In [1]: import numpy as np

In [2]: import numpy.linalg as la

In [3]: np.set_printoptions(precision=2, suppress=True, linewidth=120, legacy="1.25")

In [4]: tidy = lambda a: np.round(a, 2) + 0

In [5]: F = np.loadtxt("m.csv", delimiter=",")

In [6]: print(F)
[[0. 3.]
 [0. 0.]
 [0. 2.]]

In [7]: # rank 1

In [8]: r = la.matrix_rank(F)

In [9]: print(r)
1

In [10]: null = la.svd(F)[2][r:].T

In [11]: print(tidy(null @ null.T))
[[1. 0.]
 [0. 0.]]

In [12]: print(null[:, 0] / null[np.abs(null[:, 0]).round(6).argmax(), 0])
[ 1. -0.]

In [13]: print(np.allclose(F[:-1].T @ la.lstsq(F[:-1].T, F[-1])[0], F[-1]))
True

In [14]: print(tidy(F @ la.pinv(F) @ F))
[[0. 3.]
 [0. 0.]
 [0. 2.]]

In [15]: print(np.abs(np.diag(la.qr(F)[1])) > 1e-9)
[False  True]

In [16]: print(tidy(la.norm(F) ** 2 / la.norm(F, 2) ** 2))
1.0

In [17]: print(tidy(la.norm(F, 2)))
3.61

In [18]: print(la.norm(F, axis=1).argmax())
0

In [19]: print(tidy(la.norm(F[2], 1)), tidy(la.norm(F[2], np.inf)))
2.0 2.0

In [20]: U, sv, vt = la.svd(F)

In [21]: evecs = vt[:(sv > 1e-8).sum()]

In [22]: rng = np.random.default_rng(8)

In [23]: x0 = F[1] + -1 * F[0] + rng.integers(2) * np.eye(2)[0]

In [24]: print(x0)
[ 1. -3.]

In [25]: print(tidy(la.norm(x0 - evecs.T @ evecs @ x0)))
1.0

In [26]: print(tidy(np.diag(evecs.T @ evecs)))
[0. 1.]

In [27]: ang = np.radians(60)

In [28]: R = np.eye(2)

In [29]: R[0, 0] = R[1, 1] = np.cos(ang)

In [30]: R[0, 1], R[1, 0] = -np.sin(ang), np.sin(ang)

In [31]: print(tidy(R))
[[ 0.5  -0.87]
 [ 0.87  0.5 ]]

In [32]: A2 = F @ R.T

In [33]: print(tidy(la.det(R)), tidy(np.trace(R)))
1.0 1.0

In [34]: r0 = np.array([3, -3, 2])

In [35]: W0 = 3 * np.eye(3) + np.outer(r0, r0)

In [36]: print(W0)
[[12. -9.  6.]
 [-9. 12. -6.]
 [ 6. -6.  7.]]

In [37]: U, sv, vt = la.svd(F, full_matrices=False)

In [38]: print(tidy(U.T @ F @ vt.T))
[[3.61 0.  ]
 [0.   0.  ]]

In [39]: print((sv > 1e-8).sum())
1

In [40]: print(tidy(np.sqrt((sv ** 2).sum())), tidy(la.norm(F)))
3.61 3.61

In [41]: A2 = np.array([[4, -1], [9, -5], [-5, 3]])

In [42]: print(W0 @ A2)
[[-63.  51.]
 [102. -69.]
 [-65.  45.]]

In [43]: print(np.einsum("ij,ij->i", W0, W0))
[261. 261. 121.]

In [44]: print(np.einsum("ik,kj->ji", W0, A2))
[[-63. 102. -65.]
 [ 51. -69.  45.]]

In [45]: print(A2.T @ W0.T)
[[-63. 102. -65.]
 [ 51. -69.  45.]]

In [46]: print(np.einsum("ij->j", W0))
[ 9. -3.  7.]

In [47]: print(la.matrix_rank(W0 @ A2))
2

In [48]: X = np.load("block4.npy")

In [49]: print(X)
[[ 2.05 -1.    3.   -1.  ]
 [-3.   -1.95  2.    2.  ]
 [ 2.    1.    2.05 -1.  ]
 [ 2.   -1.    3.   -0.95]]

In [50]: P = np.triu(np.array([[-3, -3, -3, 2], [-1, 2, -2, -3], [-3, 1, -2, -1], [-1, 2, -2, 3]]), 1) + np.eye(4)

In [51]: A2 = P @ X @ la.inv(P)

In [52]: print(A2)
[[   9.05   27.     78.    135.  ]
 [ -13.    -39.95 -130.   -217.  ]
 [   0.      2.      3.05    9.  ]
 [   2.      5.     19.     29.05]]

In [53]: print(tidy(np.poly(A2)))
[ 1.   -1.2  -9.83  7.99 -0.37]

In [54]: print(tidy(P @ X - X @ P))
[[  7.   7.  -2.  -9.]
 [-10.  -8. -26.   7.]
 [ -2.   7.   5.   2.]
 [  0.   6.   4.  -4.]]

In [55]: print(la.matrix_rank(A2))
4

In [56]: U, sv, vt = la.svd(A2, full_matrices=False)

In [57]: print(tidy(sv))
[303.62   3.81   1.31   0.  ]

In [58]: print((sv > 1e-8).sum())
4

In [59]: print(tidy(sv / sv[0]))
[1.   0.01 0.   0.  ]

In [60]: print(np.allclose(U * sv @ vt, A2))
True

In [61]: print(tidy(U.T @ A2 @ vt.T))
[[303.62   0.     0.     0.  ]
 [  0.     3.81   0.     0.  ]
 [  0.     0.     1.31   0.  ]
 [  0.     0.     0.     0.  ]]

In [62]: print(tidy(U.T @ U))
[[1. 0. 0. 0.]
 [0. 1. 0. 0.]
 [0. 0. 1. 0.]
 [0. 0. 0. 1.]]

In [63]: print(tidy(np.sqrt((sv ** 2).sum())), tidy(la.norm(A2)))
303.65 303.65

In [64]: print(tidy(vt @ vt.T))
[[1. 0. 0. 0.]
 [0. 1. 0. 0.]
 [0. 0. 1. 0.]
 [0. 0. 0. 1.]]

In [65]: J = np.load("a.npy")

In [66]: print(J)
[[1 0]
 [0 1]]

In [67]: evals, evecs = la.eigh(J)

In [68]: print(evals.sum(), np.trace(J))
2.0 2

In [69]: print(tidy(la.svd(J, compute_uv=False)))
[1. 1.]

In [70]: print(evals)
[1. 1.]

In [71]: print(evecs.T @ J @ evecs)
[[1. 0.]
 [0. 1.]]

In [72]: print((J != 0).astype(int))
[[1 0]
 [0 1]]

In [73]: print(tidy(np.sort(la.eigvals(J).real)))
[1. 1.]

In [74]: print(J @ J)
[[1 0]
 [0 1]]

In [75]: print(tidy(la.det(J)))
1.0

In [76]: x0 = np.ones(2)

In [77]: for _ in range(4):
    ...:     x0 = J @ x0
    ...:     x0 /= la.norm(x0)
    ...:     print(round(x0 @ J @ x0, 2))
    ...: 
1.0
1.0
1.0
1.0

In [78]: print(tidy(x0))
[0.71 0.71]

In [79]: print(J @ np.ones(2))
[1. 1.]

In [80]: print(la.matrix_power(J, 2))
[[1 0]
 [0 1]]

In [81]: print(tidy(np.sort(np.abs(la.eigvals(J)))[::-1]))
[1. 1.]

In [82]: pr = np.eye(2)[1]

In [83]: for _ in range(4):
    ...:     pr = pr @ J
    ...:     print(pr.round(2))
    ...: 
[0. 1.]
[0. 1.]
[0. 1.]
[0. 1.]

In [84]: P = np.triu(np.array([[3, 1], [2, 1]]), 1) + np.eye(2)

In [85]: A2 = P @ J @ la.inv(P)

In [86]: print(A2)
[[1. 0.]
 [0. 1.]]

In [87]: print(np.trace(A2), np.trace(J))
2.0 2

In [88]: print(np.poly(A2))
[ 1. -2.  1.]

In [89]: q, _ = la.qr(np.array([[1.2, 1.0, 0.8], [0.6, 1.2, 1.1], [2.7, -0.1, -0.1]]))

In [90]: evals = np.array([3, 2, 2])

In [91]: feats = q @ np.diag(evals) @ q.T

In [92]: print(tidy(feats))
[[2.16 0.08 0.36]
 [0.08 2.04 0.18]
 [0.36 0.18 2.8 ]]

In [93]: # symmetric, so the eigenvalues are real

In [94]: x0 = np.array([0, 1, 2])

In [95]: y = feats @ x0

In [96]: coef, lr = np.zeros(3), 1 / la.norm(feats, 2) ** 2

In [97]: for i in range(30):
    ...:     coef -= lr * feats.T @ (feats @ coef - y)
    ...:     if i % 10 == 0: print(i, round(la.norm(feats @ coef - y), 2))
    ...: 
0 1.13
10 0.0
20 0.0

In [98]: print(tidy(la.cond(feats)))
1.5

In [99]: print(tidy(coef))
[0. 1. 2.]

In [100]: A2 = np.array([[2, 2, 0], [3, 1, 3], [5, 6, 9]])

In [101]: mat = np.tril(A2)

In [102]: print(mat)
[[2 0 0]
 [3 1 0]
 [5 6 9]]

In [103]: x0 = np.array([3, 0, 1])

In [104]: y = mat @ x0

In [105]: print(y)
[ 6  9 24]

In [106]: print(tidy(la.solve(mat, y + mat[:, 2])))
[3. 0. 2.]

In [107]: print(tidy(la.solve(mat, mat[:, 0])))
[1. 0. 0.]

In [108]: print(tidy(la.solve(mat, y)))
[3. 0. 1.]

In [109]: print(tidy(la.solve(mat, -2 * y)))
[-6.  0. -2.]
